$ python3 -q
>>> import numpy as np
>>> from numpy import linalg as LA
>>> np.set_printoptions(precision=3, suppress=True, linewidth=160, floatmode="fixed")
>>> rnd = lambda a: np.round(a, 3) + 0
>>> A2 = np.array([[0, 1, 1, 0, 0], [3, 3, 3, 1, 3], [2, 2, 2, 0, 3], [2, 3, 2, 2, 2]])
>>> A = A2.T @ A2
>>> A
array([[17, 19, 17,  7, 19],
       [19, 23, 20,  9, 21],
       [17, 20, 18,  7, 19],
       [ 7,  9,  7,  5,  7],
       [19, 21, 19,  7, 22]])
>>> r = LA.matrix_rank(A)
>>> r
np.int64(4)
>>> N = LA.svd(A)[2][r:].T
>>> rnd(A @ N)
array([[0.000],
       [0.000],
       [0.000],
       [0.000],
       [0.000]])
>>> [int(LA.matrix_rank(A[:, :j + 1])) for j in range(5)]
[1, 2, 3, 4, 4]
>>> np.allclose(A @ N, 0)
True
>>> [int(LA.matrix_rank(A[:i])) for i in range(1, len(A) + 1)]
[1, 2, 3, 4, 4]
>>> [int(LA.matrix_rank(np.delete(A, i, axis=0))) for i in range(5)]
[4, 4, 4, 4, 4]
>>> rnd(N @ N.T)
array([[ 0.167,  0.222, -0.222, -0.167, -0.111],
       [ 0.222,  0.296, -0.296, -0.222, -0.148],
       [-0.222, -0.296,  0.296,  0.222,  0.148],
       [-0.167, -0.222,  0.222,  0.167,  0.111],
       [-0.111, -0.148,  0.148,  0.111,  0.074]])
>>> U, sigma, Vh = LA.svd(A)
>>> rnd(sigma)
array([80.763,  3.048,  0.960,  0.228,  0.000])
>>> A2 = U[:, :4] @ np.diag(sigma[:4]) @ Vh[:4]
>>> rnd(np.abs(A - A2).max())
np.float64(0.0)
>>> rnd(LA.norm(A - A2, 2)), rnd(sigma[4])
(np.float64(0.0), np.float64(0.0))
>>> rnd(LA.norm(A - A2) / LA.norm(A))
np.float64(0.0)
>>> LA.matrix_rank(A, rtol=0.05)
np.int64(1)
>>> rnd(LA.det(A.T))
np.float64(0.0)
>>> rnd(LA.det(2 * A)), rnd(LA.det(A))
(np.float64(0.0), np.float64(0.0))
>>> np.einsum("ij,ji->", A, A)
np.int64(6533)
>>> np.einsum("ii->", A)
np.int64(85)
>>> E = -1 * np.eye(7) + np.ones((7, 7))
>>> E
array([[0.000, 1.000, 1.000, 1.000, 1.000, 1.000, 1.000],
       [1.000, 0.000, 1.000, 1.000, 1.000, 1.000, 1.000],
       [1.000, 1.000, 0.000, 1.000, 1.000, 1.000, 1.000],
       [1.000, 1.000, 1.000, 0.000, 1.000, 1.000, 1.000],
       [1.000, 1.000, 1.000, 1.000, 0.000, 1.000, 1.000],
       [1.000, 1.000, 1.000, 1.000, 1.000, 0.000, 1.000],
       [1.000, 1.000, 1.000, 1.000, 1.000, 1.000, 0.000]])
>>> np.trace(E @ E @ E) // 6
np.float64(35.0)
>>> low = np.diag(E.sum(axis=1)) - E
>>> low
array([[ 6.000, -1.000, -1.000, -1.000, -1.000, -1.000, -1.000],
       [-1.000,  6.000, -1.000, -1.000, -1.000, -1.000, -1.000],
       [-1.000, -1.000,  6.000, -1.000, -1.000, -1.000, -1.000],
       [-1.000, -1.000, -1.000,  6.000, -1.000, -1.000, -1.000],
       [-1.000, -1.000, -1.000, -1.000,  6.000, -1.000, -1.000],
       [-1.000, -1.000, -1.000, -1.000, -1.000,  6.000, -1.000],
       [-1.000, -1.000, -1.000, -1.000, -1.000, -1.000,  6.000]])
>>> low @ np.ones(7)
array([0.000, 0.000, 0.000, 0.000, 0.000, 0.000, 0.000])
>>> [round(float(LA.det(E[:i, :i])), 2) + 0 for i in range(1, 8)]
[0.0, -1.0, 2.0, -3.0, 4.0, -5.0, 6.0]
>>> K = np.array([[-1, -1, -4, -5, -4, 0, 4, 3],
...     [-1, -1, -1, -4, -5, -4, 0, 4],
...     [-4, -1, -1, -1, -4, -5, -4, 0],
...     [-5, -4, -1, -1, -1, -4, -5, -4],
...     [-4, -5, -4, -1, -1, -1, -4, -5],
...     [0, -4, -5, -4, -1, -1, -1, -4],
...     [4, 0, -4, -5, -4, -1, -1, -1],
...     [3, 4, 0, -4, -5, -4, -1, -1]])
>>> A2 = LA.inv(K)
>>> rnd(LA.slogdet(K)[0])
np.float64(1.0)
>>> rnd(K @ A2)
array([[1.000, 0.000, 0.000, 0.000, 0.000, 0.000, 0.000, 0.000],
       [0.000, 1.000, 0.000, 0.000, 0.000, 0.000, 0.000, 0.000],
       [0.000, 0.000, 1.000, 0.000, 0.000, 0.000, 0.000, 0.000],
       [0.000, 0.000, 0.000, 1.000, 0.000, 0.000, 0.000, 0.000],
       [0.000, 0.000, 0.000, 0.000, 1.000, 0.000, 0.000, 0.000],
       [0.000, 0.000, 0.000, 0.000, 0.000, 1.000, 0.000, 0.000],
       [0.000, 0.000, 0.000, 0.000, 0.000, 0.000, 1.000, 0.000],
       [0.000, 0.000, 0.000, 0.000, 0.000, 0.000, 0.000, 1.000]])
>>> ev, evecs = LA.eigh(K)
>>> np.abs(evecs[:, -1]).round(6).argmax()
np.int64(0)
>>> rnd(evecs.T @ evecs)
array([[1.000, 0.000, 0.000, 0.000, 0.000, 0.000, 0.000, 0.000],
       [0.000, 1.000, 0.000, 0.000, 0.000, 0.000, 0.000, 0.000],
       [0.000, 0.000, 1.000, 0.000, 0.000, 0.000, 0.000, 0.000],
       [0.000, 0.000, 0.000, 1.000, 0.000, 0.000, 0.000, 0.000],
       [0.000, 0.000, 0.000, 0.000, 1.000, 0.000, 0.000, 0.000],
       [0.000, 0.000, 0.000, 0.000, 0.000, 1.000, 0.000, 0.000],
       [0.000, 0.000, 0.000, 0.000, 0.000, 0.000, 1.000, 0.000],
       [0.000, 0.000, 0.000, 0.000, 0.000, 0.000, 0.000, 1.000]])
>>> rnd(evecs @ np.diag(ev) @ evecs.T)
array([[-1.000, -1.000, -4.000, -5.000, -4.000,  0.000,  4.000,  3.000],
       [-1.000, -1.000, -1.000, -4.000, -5.000, -4.000,  0.000,  4.000],
       [-4.000, -1.000, -1.000, -1.000, -4.000, -5.000, -4.000,  0.000],
       [-5.000, -4.000, -1.000, -1.000, -1.000, -4.000, -5.000, -4.000],
       [-4.000, -5.000, -4.000, -1.000, -1.000, -1.000, -4.000, -5.000],
       [ 0.000, -4.000, -5.000, -4.000, -1.000, -1.000, -1.000, -4.000],
       [ 4.000,  0.000, -4.000, -5.000, -4.000, -1.000, -1.000, -1.000],
       [ 3.000,  4.000,  0.000, -4.000, -5.000, -4.000, -1.000, -1.000]])
>>> rnd(evecs.T @ K @ evecs)
array([[-17.754,   0.000,   0.000,   0.000,   0.000,   0.000,   0.000,   0.000],
       [  0.000,  -7.929,   0.000,   0.000,   0.000,   0.000,   0.000,   0.000],
       [  0.000,   0.000,  -2.495,   0.000,   0.000,   0.000,   0.000,   0.000],
       [  0.000,   0.000,   0.000,  -2.073,   0.000,   0.000,   0.000,   0.000],
       [  0.000,   0.000,   0.000,   0.000,  -0.785,   0.000,   0.000,   0.000],
       [  0.000,   0.000,   0.000,   0.000,   0.000,  -0.364,   0.000,   0.000],
       [  0.000,   0.000,   0.000,   0.000,   0.000,   0.000,   9.365,   0.000],
       [  0.000,   0.000,   0.000,   0.000,   0.000,   0.000,   0.000,  14.034]])
>>> ev, evecs = LA.eigh(K)
>>> x = np.array([-5, -5, 0, -3, -7, -4, 0, 9])
>>> rnd(LA.eigvalsh(K[1:, 1:]))
array([-16.979,  -5.161,  -2.092,  -0.880,  -0.630,   7.042,  11.702])
>>> np.abs(K).sum(axis=1).max(), rnd(np.abs(ev).max())
(np.int64(25), np.float64(17.754))
>>> (np.sign(evecs[:, -1].round(6)) == np.sign(evecs[0, -1].round(6))).astype(int)
array([1, 1, 0, 0, 0, 0, 1, 1])
>>> x @ K @ x
np.int64(-1005)
>>> blk = np.stack([K, 2 * K, K[::-1]])
>>> LA.matrix_rank(blk)
array([8, 8, 8])
>>> rnd(LA.norm(blk, axis=(1, 2)))
array([25.962, 51.923, 25.962])
>>> np.einsum("bij,cij->bc", blk, blk)
array([[ 674, 1348,  364],
       [1348, 2696,  728],
       [ 364,  728,  674]])
>>> blk.sum(axis=0)
array([[  0,   1, -12, -19, -17,  -4,  11,   8],
       [  1,  -3,  -7, -17, -19, -13,  -1,  11],
       [-12,  -7,  -8,  -7, -13, -16, -13,  -4],
       [-19, -17,  -7,  -4,  -4, -13, -19, -17],
       [-17, -19, -13,  -4,  -4,  -7, -17, -19],
       [ -4, -13, -16, -13,  -7,  -8,  -7, -12],
       [ 11,  -1, -13, -19, -17,  -7,  -3,   1],
       [  8,  11,  -4, -17, -19, -12,   1,   0]])
>>> (blk @ K.T).shape
(3, 8, 8)
>>> r0, v = K[2], K[3]
>>> r0 @ r0
np.int64(76)
>>> pr = (r0 @ v) / (r0 @ r0) * r0
>>> np.outer(r0, v)
array([[20, 16,  4,  4,  4, 16, 20, 16],
       [ 5,  4,  1,  1,  1,  4,  5,  4],
       [ 5,  4,  1,  1,  1,  4,  5,  4],
       [ 5,  4,  1,  1,  1,  4,  5,  4],
       [20, 16,  4,  4,  4, 16, 20, 16],
       [25, 20,  5,  5,  5, 20, 25, 20],
       [20, 16,  4,  4,  4, 16, 20, 16],
       [ 0,  0,  0,  0,  0,  0,  0,  0]])
>>> LA.matrix_rank(np.outer(r0, v))
np.int64(1)
>>> rnd(pr)
array([-3.684, -0.921, -0.921, -0.921, -3.684, -4.605, -3.684,  0.000])
>>> mat = np.load("data.npy")
>>> mat
array([[0, 0, 0, 0, 0, 0, 0, 1, 0, 0, 0],
       [0, 0, 0, 1, 0, 0, 0, 0, 0, 0, 0],
       [0, 0, 0, 0, 0, 0, 0, 0, 1, 0, 0],
       [0, 0, 0, 0, 0, 1, 0, 0, 0, 0, 0],
       [0, 0, 0, 0, 0, 0, 0, 0, 0, 1, 0],
       [0, 1, 0, 0, 0, 0, 0, 0, 0, 0, 0],
       [0, 0, 0, 0, 0, 0, 0, 0, 0, 0, 1],
       [0, 0, 1, 0, 0, 0, 0, 0, 0, 0, 0],
       [0, 0, 0, 0, 0, 0, 1, 0, 0, 0, 0],
       [1, 0, 0, 0, 0, 0, 0, 0, 0, 0, 0],
       [0, 0, 0, 0, 1, 0, 0, 0, 0, 0, 0]])
>>> # a transition matrix
>>> q, evecs = LA.qr(mat[:, :1])[0], LA.qr(mat[:, 1:])[0]
>>> sigma = LA.svd(q.T @ evecs, compute_uv=False)
>>> np.degrees(np.arccos(sigma.clip(0, 1)))
array([90.000])
>>> sigma
array([0.000])
>>> (sigma > 0.9).sum()
np.int64(0)
>>> rng = np.random.default_rng(7422)
>>> z = rng.permutation(11)
>>> z
array([ 7,  3,  1,  8,  0,  5,  6, 10,  4,  2,  9])
>>> A2 = mat[z][:, z]
>>> rnd(np.sort(np.abs(LA.eigvals(A2))))
array([1.000, 1.000, 1.000, 1.000, 1.000, 1.000, 1.000, 1.000, 1.000, 1.000, 1.000])
>>> rnd(LA.det(A2)), rnd(LA.det(mat[z]))
(np.float64(-1.0), np.float64(-1.0))
>>> J = np.loadtxt("case8.csv", delimiter=",")
>>> J
array([[ -0.500,  -0.500,  -1.100,  -1.000,   0.000,  -0.600,   0.300,  -1.600,   1.000,   1.800],
       [ -0.200,   0.400,  -0.400,  -2.400,   0.500,   0.400,   0.100,  -0.300,   0.000,  -0.300],
       [  0.300,  -1.700,   0.500,   0.700,  -1.500,   1.400,   0.800,   1.200,  -1.800,  -1.500],
       [  1.300,   0.700,  -1.200,   0.700,  -5.000,   1.300,   1.100,   0.100,   2.200,   0.100],
       [  0.100,  -0.200,  -0.600,  -0.400,  -2.500,   0.000,  -1.600,   1.200,   0.700,  -1.600],
       [ -1.800,   0.800,  -1.400,  -1.100, -10.500,  -1.100,   0.600,  -0.300,   1.300,   1.100],
       [  1.400,  -1.000,  -1.800,  -0.500,  -8.500,   0.900,  -0.400,  -0.200,   0.100,  -0.600]])
>>> # column 4 is much longer than the rest
>>> x = np.array([1, 5, 4, 0, 1, 1, 3, 0, 3, 4])
>>> a = np.maximum(J @ x, 0)
>>> rnd(a)
array([3.100, 0.200, 0.000, 6.600, 0.000, 0.000, 0.000])
>>> rnd(np.maximum(J @ (3 * x), 0))
array([ 9.300,  0.600,  0.000, 19.800,  0.000,  0.000,  0.000])
>>> rnd(np.tanh(J @ x))
array([ 0.996,  0.197, -1.000,  1.000, -1.000, -1.000, -1.000])
>>> J * (a > 1e-9)[:, None]
array([[-0.500, -0.500, -1.100, -1.000,  0.000, -0.600,  0.300, -1.600,  1.000,  1.800],
       [-0.200,  0.400, -0.400, -2.400,  0.500,  0.400,  0.100, -0.300,  0.000, -0.300],
       [ 0.000, -0.000,  0.000,  0.000, -0.000,  0.000,  0.000,  0.000, -0.000, -0.000],
       [ 1.300,  0.700, -1.200,  0.700, -5.000,  1.300,  1.100,  0.100,  2.200,  0.100],
       [ 0.000, -0.000, -0.000, -0.000, -0.000,  0.000, -0.000,  0.000,  0.000, -0.000],
       [-0.000,  0.000, -0.000, -0.000, -0.000, -0.000,  0.000, -0.000,  0.000,  0.000],
       [ 0.000, -0.000, -0.000, -0.000, -0.000,  0.000, -0.000, -0.000,  0.000, -0.000]])
>>> W2 = np.sign(np.array([[9, -3, -4, 0], [8, -7, -2, 3], [-2, 5, -6, 2], [-2, 5, -6, -8]]))
>>> A2 = (np.tril(W2, -1) + np.eye(4)) @ (np.triu(W2, 1) + np.eye(4))
>>> ev = np.array([0, 0, -1, 2])
>>> arr = np.rint(A2 * ev @ LA.inv(A2)) + 0
>>> arr
array([[-2.000,  1.000,  0.000, -1.000],
       [ 4.000, -2.000,  2.000,  0.000],
       [18.000, -9.000,  4.000,  5.000],
       [ 6.000, -3.000,  2.000,  1.000]])
>>> rnd(LA.det(2 * arr)), rnd(LA.det(arr))
(np.float64(0.0), np.float64(0.0))
>>> np.einsum("ii->", arr)
np.float64(1.0)
>>> rnd(LA.eigvals(arr))
array([ 2.000, -1.000,  0.000,  0.000])
>>> G = arr.T @ arr
>>> LA.matrix_rank(G)
np.int64(2)
>>> rnd(LA.eigvalsh(G)[::-1])
array([522.548,   3.452,   0.000,   0.000])
>>> G
array([[ 380.000, -190.000,   92.000,   98.000],
       [-190.000,   95.000,  -46.000,  -49.000],
       [  92.000,  -46.000,   24.000,   22.000],
       [  98.000,  -49.000,   22.000,   27.000]])
>>> (arr @ arr.T).shape
(4, 4)
>>> U, sigma, Vh = LA.svd(arr)
>>> rnd(sigma)
array([22.859,  1.858,  0.000,  0.000])
>>> A2 = U[:, :2] @ np.diag(sigma[:2]) @ Vh[:2]
>>> rnd(LA.norm(arr - A2, 2)), rnd(sigma[2])
(np.float64(0.0), np.float64(0.0))
>>> rnd(LA.svd(mat, compute_uv=False))
array([1.000, 1.000, 1.000, 1.000, 1.000, 1.000, 1.000, 1.000, 1.000, 1.000, 1.000])
>>> mat[:, 5] @ mat[:, 8]
np.int64(0)
>>> rnd(LA.norm(mat, axis=0))
array([1.000, 1.000, 1.000, 1.000, 1.000, 1.000, 1.000, 1.000, 1.000, 1.000, 1.000])
>>> LA.lstsq(arr[:-1].T, arr[-1])[2]
np.int32(2)
>>> m1 = np.load("w.npy")
>>> m1
array([[-48,   3,   1,   0,   2,   3,   1],
       [  1, -30,   3,   1,   2,   3,   2],
       [  3,   3, -27,   1,   1,   2,   0],
       [  2,   1,   0,  -7,   1,   2,   3],
       [  1,   0,   2,   0, -17,   2,   1],
       [  0,   1,   3,   3,   1,  51,   3],
       [  3,   1,   3,   0,   3,   3,  41]])
>>> q, evecs = LA.qr(m1[:, :1])[0], LA.qr(m1[:, 1:])[0]
>>> sigma = LA.svd(q.T @ evecs, compute_uv=False)
>>> rnd(LA.norm(q @ q.T - evecs @ evecs.T, 2))
np.float64(1.0)
>>> rnd(sigma)
array([0.230])
>>> (sigma > 0.9).sum()
np.int64(0)
>>> feats = np.load("arr.npy")
>>> rnd(feats)
array([[ 19.505, -11.589,  -7.876,  -9.936,  17.321,  19.423, -40.948,   5.774,  13.486],
       [ 19.447, -11.541,  -7.861,  -9.929,  17.243,  19.356, -40.826,   5.748,  13.427],
       [ 16.969,  -9.533,  -7.221,  -9.551,  13.927,  16.506, -35.590,   4.642,  10.937],
       [ 14.777,  -7.831,  -6.627,  -9.128,  11.116,  14.037, -30.996,   3.705,   8.852],
       [ 11.862,  -5.693,  -5.786,  -8.408,   7.588,  10.845, -24.946,   2.529,   6.280],
       [ 11.813,  -5.658,  -5.771,  -8.395,   7.531,  10.792, -24.845,   2.510,   6.239],
       [ 11.029,  -5.113,  -5.533,  -8.164,   6.632,   9.954, -23.231,   2.211,   5.593],
       [ 10.011,  -4.424,  -5.214,  -7.837,   5.501,   8.881, -21.142,   1.834,   4.787],
       [  9.113,  -3.838,  -4.923,  -7.521,   4.540,   7.949, -19.308,   1.513,   4.108],
       [  4.429,  -1.196,  -3.187,  -5.277,   0.297,   3.385,  -9.859,   0.099,   1.198],
       [  1.225,  -0.058,  -1.511,  -2.579,  -1.154,   0.741,  -3.378,  -0.385,   0.159],
       [  1.183,  -0.050,  -1.481,  -2.528,  -1.155,   0.711,  -3.289,  -0.385,   0.154],
       [  0.989,  -0.016,  -1.339,  -2.280,  -1.143,   0.577,  -2.873,  -0.381,   0.134],
       [  0.604,   0.028,  -1.017,  -1.715,  -1.038,   0.325,  -2.012,  -0.346,   0.113],
       [  0.388,   0.037,  -0.798,  -1.331,  -0.904,   0.195,  -1.490,  -0.301,   0.111],
       [  0.001,   0.000,  -0.028,  -0.042,  -0.041,   0.000,  -0.042,  -0.014,   0.013],
       [  0.000,   0.000,  -0.019,  -0.029,  -0.029,   0.000,  -0.029,  -0.010,   0.009],
       [  0.001,   0.000,   0.027,   0.040,   0.040,   0.000,   0.040,   0.013,  -0.014],
       [  0.148,   0.078,   0.409,   0.521,   0.657,   0.029,   0.570,   0.219,  -0.429],
       [  0.152,   0.081,   0.414,   0.525,   0.664,   0.029,   0.577,   0.221,  -0.437],
       [  0.407,   0.280,   0.634,   0.655,   1.001,   0.033,   0.902,   0.334,  -1.049],
       [  0.468,   0.337,   0.671,   0.656,   1.047,   0.027,   0.966,   0.349,  -1.204],
       [  0.921,   0.869,   0.857,   0.464,   1.144,  -0.095,   1.428,   0.381,  -2.506],
       [  1.845,   2.604,   0.997,  -0.705,   0.287,  -0.806,   2.705,   0.096,  -6.203],
       [  2.108,   3.298,   0.999,  -1.225,  -0.229,  -1.151,   3.225,  -0.076,  -7.594],
       [  2.268,   3.774,   0.992,  -1.586,  -0.612,  -1.400,   3.588,  -0.204,  -8.531],
       [  2.527,   4.653,   0.968,  -2.260,  -1.366,  -1.879,   4.272,  -0.455, -10.237],
       [  2.589,   4.884,   0.960,  -2.439,  -1.573,  -2.009,   4.455,  -0.524, -10.682],
       [  3.180,   7.707,   0.826,  -4.625,  -4.293,  -3.688,   6.770,  -1.431, -15.992],
       [  3.356,   8.861,   0.758,  -5.517,  -5.480,  -4.411,   7.755,  -1.827, -18.120],
       [  3.677,  11.725,   0.576,  -7.724,  -8.546,  -6.274,  10.275,  -2.849, -23.327],
       [  3.728,  12.332,   0.536,  -8.189,  -9.214,  -6.679,  10.822,  -3.071, -24.420],
       [  3.799,  13.311,   0.470,  -8.938, -10.302,  -7.338,  11.711,  -3.434, -26.176],
       [  3.916,  15.548,   0.315, -10.641, -12.829,  -8.868,  13.775,  -4.276, -30.159]])
>>> # null space of dimension 6
>>> A2 = E / LA.norm(E, axis=1, keepdims=True)
>>> G = A2 @ A2.T
>>> rnd(G[3])
array([0.833, 0.833, 0.833, 1.000, 0.833, 0.833, 0.833])
>>> rnd(G)
array([[1.000, 0.833, 0.833, 0.833, 0.833, 0.833, 0.833],
       [0.833, 1.000, 0.833, 0.833, 0.833, 0.833, 0.833],
       [0.833, 0.833, 1.000, 0.833, 0.833, 0.833, 0.833],
       [0.833, 0.833, 0.833, 1.000, 0.833, 0.833, 0.833],
       [0.833, 0.833, 0.833, 0.833, 1.000, 0.833, 0.833],
       [0.833, 0.833, 0.833, 0.833, 0.833, 1.000, 0.833],
       [0.833, 0.833, 0.833, 0.833, 0.833, 0.833, 1.000]])
>>> np.argwhere(np.triu(np.abs(G) > 0.95, 1))
array([], shape=(0, 2), dtype=int64)
>>> rnd(LA.norm(A2, axis=1))
array([1.000, 1.000, 1.000, 1.000, 1.000, 1.000, 1.000])
>>> (G - 2 * np.eye(7)).round(6).argmax(axis=1)
array([1, 0, 0, 0, 0, 0, 0])
>>> rnd(np.degrees(np.arccos(np.clip(G[3, 1], -1, 1))))
np.float64(33.557)
